% ipython --no-banner

In [1]: import numpy as np

In [2]: np.set_printoptions(suppress=True, linewidth=160)

In [3]: rng = np.random.default_rng(272892)

In [4]: W0 = np.eye(3, dtype=int)[rng.permutation(3)]

In [5]: W0
Out[5]: 
array([[0, 1, 0],
       [0, 0, 1],
       [1, 0, 0]])

In [6]: T = np.stack([W0, 5 * W0, W0[::-1]])

In [7]: np.linalg.matrix_rank(T)
Out[7]: array([3, 3, 3])

In [8]: np.round(np.linalg.det(T), 3)
Out[8]: array([  1., 125.,  -1.])

In [9]: lab = rng.permutation(3)

In [10]: Y = W0[:, lab] * rng.choice([-1, 1], 3)

In [11]: Y
Out[11]: 
array([[ 0,  1,  0],
       [-1,  0,  0],
       [ 0,  0,  1]])

In [12]: U, _, Vt = np.linalg.svd(W0.T @ Y)

In [13]: np.round(np.linalg.lstsq(W0, Y)[0], 3)
Out[13]: 
array([[ 0.,  0.,  1.],
       [ 0.,  1.,  0.],
       [-1.,  0.,  0.]])

In [14]: lab
Out[14]: array([2, 1, 0])

In [15]: x = np.array([2, 2, -2])

In [16]: 3 - np.linalg.matrix_rank(Y - np.eye(3), tol=1e-8)
Out[16]: np.int64(1)

In [17]: [p for p in range(1, 25) if np.allclose(np.linalg.matrix_power(Y, p), np.eye(3))]
Out[17]: [4, 8, 12, 16, 20, 24]

In [18]: np.round(np.abs(np.linalg.eigvals(Y)), 3)
Out[18]: array([1., 1., 1.])

In [19]: feats = np.load("out5.npy")

In [20]: feats.round(3)
Out[20]: 
array([[ 1.301,  1.603, -2.042,  0.751],
       [-0.118,  1.396,  0.045, -2.652],
       [ 2.366, -1.584, -0.082, -0.941],
       [-1.301, -1.404, -2.195, -0.718]])

In [21]: P = np.triu(np.array([[3, -2, 1, -1], [-2, -2, 1, 3], [-2, 1, 0, -1], [0, -3, -1, -3]]), 1) + np.eye(4)

In [22]: Y = P @ feats @ np.linalg.inv(P)

In [23]: round(np.linalg.det(Y), 3)
Out[23]: np.float64(-81.0)

In [24]: np.round(np.poly(Y), 3) + 0
Out[24]: array([  1.   ,  -1.897,   0.   ,  17.077, -81.   ])

In [25]: round(float(np.trace(Y)), 3), round(np.trace(feats), 3)
Out[25]: (1.897, np.float64(1.897))

In [26]: mat = np.load("w.npy")

In [27]: mat.round(3)
Out[27]: 
array([[ 1.   ,  0.   ,  0.   ,  0.   ,  0.   ],
       [ 0.   ,  1.   ,  0.   ,  0.   ,  0.   ],
       [ 0.   ,  0.   ,  0.966, -0.259,  0.   ],
       [ 0.   ,  0.   ,  0.259,  0.966,  0.   ],
       [ 0.   ,  0.   ,  0.   ,  0.   ,  1.   ]])

In [28]: # keeps lengths

In [29]: x = np.array([2, 0, 1, -3, 3])

In [30]: np.round(mat.T @ (mat @ x), 3)
Out[30]: array([ 2.,  0.,  1., -3.,  3.])

In [31]: np.round(np.linalg.norm(x), 3), round(np.linalg.norm(mat @ x), 3)
Out[31]: (np.float64(4.796), np.float64(4.796))

In [32]: np.round(np.linalg.inv(mat), 3)
Out[32]: 
array([[ 1.   ,  0.   ,  0.   ,  0.   ,  0.   ],
       [ 0.   ,  1.   ,  0.   ,  0.   ,  0.   ],
       [ 0.   ,  0.   ,  0.966,  0.259,  0.   ],
       [ 0.   ,  0.   , -0.259,  0.966,  0.   ],
       [ 0.   ,  0.   ,  0.   ,  0.   ,  1.   ]])

In [33]: np.round(np.linalg.eigvals(mat), 3)
Out[33]: array([0.966+0.259j, 0.966-0.259j, 1.   +0.j   , 1.   +0.j   , 1.   +0.j   ])

In [34]: np.round(np.kron(np.eye(2, dtype=int), mat), 3)
Out[34]: 
array([[ 1.   ,  0.   ,  0.   ,  0.   ,  0.   ,  0.   ,  0.   ,  0.   ,  0.   ,  0.   ],
       [ 0.   ,  1.   ,  0.   ,  0.   ,  0.   ,  0.   ,  0.   ,  0.   ,  0.   ,  0.   ],
       [ 0.   ,  0.   ,  0.966, -0.259,  0.   ,  0.   ,  0.   ,  0.   , -0.   ,  0.   ],
       [ 0.   ,  0.   ,  0.259,  0.966,  0.   ,  0.   ,  0.   ,  0.   ,  0.   ,  0.   ],
       [ 0.   ,  0.   ,  0.   ,  0.   ,  1.   ,  0.   ,  0.   ,  0.   ,  0.   ,  0.   ],
       [ 0.   ,  0.   ,  0.   ,  0.   ,  0.   ,  1.   ,  0.   ,  0.   ,  0.   ,  0.   ],
       [ 0.   ,  0.   ,  0.   ,  0.   ,  0.   ,  0.   ,  1.   ,  0.   ,  0.   ,  0.   ],
       [ 0.   ,  0.   ,  0.   , -0.   ,  0.   ,  0.   ,  0.   ,  0.966, -0.259,  0.   ],
       [ 0.   ,  0.   ,  0.   ,  0.   ,  0.   ,  0.   ,  0.   ,  0.259,  0.966,  0.   ],
       [ 0.   ,  0.   ,  0.   ,  0.   ,  0.   ,  0.   ,  0.   ,  0.   ,  0.   ,  1.   ]])

In [35]: round(float(np.linalg.eigvals(mat).sum().real), 3)
Out[35]: 4.932

In [36]: np.round(np.poly(mat), 3)
Out[36]: array([ 1.   , -4.932,  9.796, -9.796,  4.932, -1.   ])

In [37]: J = np.load("data.npy")

In [38]: J
Out[38]: 
array([[0, 1, 1, 1],
       [1, 0, 1, 1],
       [1, 1, 0, 1],
       [1, 1, 1, 0]])

In [39]: P = np.triu(np.array([[0, 9, -2, 8, 0],
    ...:     [0, 4, -8, 2, 8],
    ...:     [7, 4, 3, 2, 9],
    ...:     [-8, -5, -5, -5, 6],
    ...:     [4, 0, 8, -6, 6]]), 1) + np.eye(5)

In [40]: Y = P @ mat @ np.linalg.inv(P)

In [41]: np.round(np.poly(Y), 3)
Out[41]: array([ 1.   , -4.932,  9.796, -9.796,  4.932, -1.   ])

In [42]: np.linalg.matrix_rank(Y)
Out[42]: np.int64(5)

In [43]: evals, vecs = np.linalg.eigh(J)

In [44]: np.round(np.linalg.svd(J, compute_uv=False), 3)
Out[44]: array([3., 1., 1., 1.])

In [45]: np.round(vecs.T @ vecs, 3) + 0
Out[45]: 
array([[1., 0., 0., 0.],
       [0., 1., 0., 0.],
       [0., 0., 1., 0.],
       [0., 0., 0., 1.]])

In [46]: np.round(np.linalg.eigvalsh(J @ J), 3)
Out[46]: array([1., 1., 1., 9.])

In [47]: np.round(vecs @ np.diag(evals) @ vecs.T, 3) + 0
Out[47]: 
array([[0., 1., 1., 1.],
       [1., 0., 1., 1.],
       [1., 1., 0., 1.],
       [1., 1., 1., 0.]])

In [48]: np.unique(evals.round(6) + 0, return_counts=True)[1]
Out[48]: array([3, 1])

In [49]: np.round(np.linalg.eigvalsh(J + -1 * np.eye(4)), 3)
Out[49]: array([-2., -2., -2.,  2.])

In [50]: (evals > 1e-8).sum(), (evals < -1e-8).sum()
Out[50]: (np.int64(1), np.int64(3))

In [51]: round(float(evals.sum()), 3), np.trace(J)
Out[51]: (0.0, np.int64(0))
